$ ipython --no-banner

In [1]: import numpy as np

In [2]: np.set_printoptions(suppress=True, linewidth=160)

In [3]: E = np.array([[3, 3, 3], [3, 6, 6], [3, 6, 9]])

In [4]: # symmetric

In [5]: evals, evecs = np.linalg.eigh(E)

In [6]: evals.round(2)
Out[6]: array([ 0.92,  1.93, 15.15])

In [7]: np.round(evecs.T @ evecs, 2) + 0
Out[7]: 
array([[1., 0., 0.],
       [0., 1., 0.],
       [0., 0., 1.]])

In [8]: round(float(evals.sum()), 2), np.trace(E)
Out[8]: (18.0, np.int64(18))

In [9]: np.round(np.abs(evecs[:, -1]), 2)
Out[9]: array([0.33, 0.59, 0.74])

In [10]: np.round(evecs.T @ E @ evecs, 2) + 0
Out[10]: 
array([[ 0.92,  0.  ,  0.  ],
       [ 0.  ,  1.93,  0.  ],
       [ 0.  ,  0.  , 15.15]])

In [11]: np.round(np.linalg.svd(E, compute_uv=False), 2)
Out[11]: array([15.15,  1.93,  0.92])

In [12]: np.abs(evecs[:, -1]).round(6).argmax()
Out[12]: np.int64(2)

In [13]: (evals > 1e-8).sum(), (evals < -1e-8).sum()
Out[13]: (np.int64(3), np.int64(0))

In [14]: x = np.array([0, 1, 0])

In [15]: target = E @ x

In [16]: coef, lr = np.zeros(3), 1 / np.linalg.norm(E, 2) ** 2

In [17]: for i in range(30):
    ...:     coef -= lr * E.T @ (E @ coef - target)
    ...:     if i % 5 == 0: print(i, round(np.linalg.norm(E @ coef - target), 2))
    ...: 
0 0.92
5 0.88
10 0.84
15 0.81
20 0.77
25 0.74

In [18]: round(np.linalg.cond(E), 2)
Out[18]: np.float64(16.39)

In [19]: K = np.load("x.npy")

In [20]: K
Out[20]: 
array([[-3, -3, -3],
       [-3, -6, -6],
       [-3, -6, -9]])

In [21]: # equal to its transpose

In [22]: np.round(np.linalg.eigvals(K), 2)
Out[22]: array([-15.15,  -1.93,  -0.92])

In [23]: np.einsum("ii->", K)
Out[23]: np.int64(-18)

In [24]: np.round(np.poly(K), 2)
Out[24]: array([ 1., 18., 45., 27.])

In [25]: evals, evecs = np.linalg.eigh(K)

In [26]: np.round(np.linalg.svd(K, compute_uv=False), 2)
Out[26]: array([15.15,  1.93,  0.92])

In [27]: (evals > 1e-8).sum(), (evals < -1e-8).sum()
Out[27]: (np.int64(0), np.int64(3))

In [28]: evals.round(2)
Out[28]: array([-15.15,  -1.93,  -0.92])

In [29]: np.round(np.linalg.eigvalsh(K @ K), 2)
Out[29]: array([  0.85,   3.72, 229.42])

In [30]: np.round(evecs @ np.diag(evals) @ evecs.T, 2)
Out[30]: 
array([[-3., -3., -3.],
       [-3., -6., -6.],
       [-3., -6., -9.]])

In [31]: round(float(evals.sum()), 2), np.trace(K)
Out[31]: (-18.0, np.int64(-18))
